$ python -q
>>> import numpy as np
>>> import numpy.linalg as la
>>> np.set_printoptions(precision=3, suppress=True, linewidth=140, floatmode="fixed")
>>> K = np.load("layer4.npy")
>>> K
array([[ 41, -10,   0,  19,  -6, -34,  -4, -25,  -2, -18,  14, -13, -12,   2],
       [-10,  67, -14, -21,  -1,  25, -21, -17,  25,  -6,   6,  -3,  23,  -3],
       [  0, -14,  54,  -1, -19, -17,   4,  40,   1, -26,   4,  -8,   9,  -3],
       [ 19, -21,  -1,  60, -15, -11,   2,   1, -18,  -9,   9,   7, -29,   5],
       [ -6,  -1, -19, -15,  54,  -2,  18, -12,   7,   9, -13,  -6,  21,   7],
       [-34,  25, -17, -11,  -2,  68,  -3,  -2,   8,  32,   0,  22, -15,  -2],
       [ -4, -21,   4,   2,  18,  -3,  36,  12,  -3,   0,   6,   7,  -1,   0],
       [-25, -17,  40,   1, -12,  -2,  12,  69,   7,  -1, -14,  -5,  13, -12],
       [ -2,  25,   1, -18,   7,   8,  -3,   7,  61, -29, -29, -24,   9,  -6],
       [-18,  -6, -26,  -9,   9,  32,   0,  -1, -29,  81,   8,  26,   1, -13],
       [ 14,   6,   4,   9, -13,   0,   6, -14, -29,   8,  57,   7, -10,   6],
       [-13,  -3,  -8,   7,  -6,  22,   7,  -5, -24,  26,   7,  35,  -3,   2],
       [-12,  23,   9, -29,  21, -15,  -1,  13,   9,   1, -10,  -3,  61, -16],
       [  2,  -3,  -3,   5,   7,  -2,   0, -12,  -6, -13,   6,   2, -16,  44]])
>>> np.allclose(K @ K.T, K.T @ K)
True
>>> np.trace(K)
np.int64(788)
>>> round(float(np.abs(la.eigvals(K)).max()), 3)
159.336
>>> u = np.array([3, 1])
>>> np.polyval(u, K[7])
array([-74, -50, 121,   4, -35,  -5,  37, 208,  22,  -2, -41, -14,  40, -35])
>>> np.cross(K[7, :3], K[12, :3])
array([-1073,  -255,  -779])
>>> M2 = K / la.norm(K, axis=1, keepdims=True)
>>> C2 = M2 @ M2.T
>>> np.argwhere(np.triu(np.abs(C2) > 0.95, 1))
array([], shape=(0, 2), dtype=int64)
>>> la.norm(M2, axis=1)
array([1.000, 1.000, 1.000, 1.000, 1.000, 1.000, 1.000, 1.000, 1.000, 1.000, 1.000, 1.000, 1.000, 1.000])
>>> round(np.degrees(np.arccos(np.clip(C2[4, 1], -1, 1))), 3)
np.float64(82.35)
>>> (C2 - 2 * np.eye(14)).round(6).argmax(axis=1)
array([ 3,  8,  7,  0, 12,  9,  4,  2,  1, 11,  3,  9,  4,  3])
>>> M2 = K / np.sqrt((K ** 2).mean(axis=1, keepdims=True))
>>> M2[13]
array([ 0.145, -0.217, -0.217,  0.361,  0.506, -0.145,  0.000, -0.867, -0.434, -0.939,  0.434,  0.145, -1.156,  3.180])
>>> la.norm(M2, axis=1)
array([3.742, 3.742, 3.742, 3.742, 3.742, 3.742, 3.742, 3.742, 3.742, 3.742, 3.742, 3.742, 3.742, 3.742])
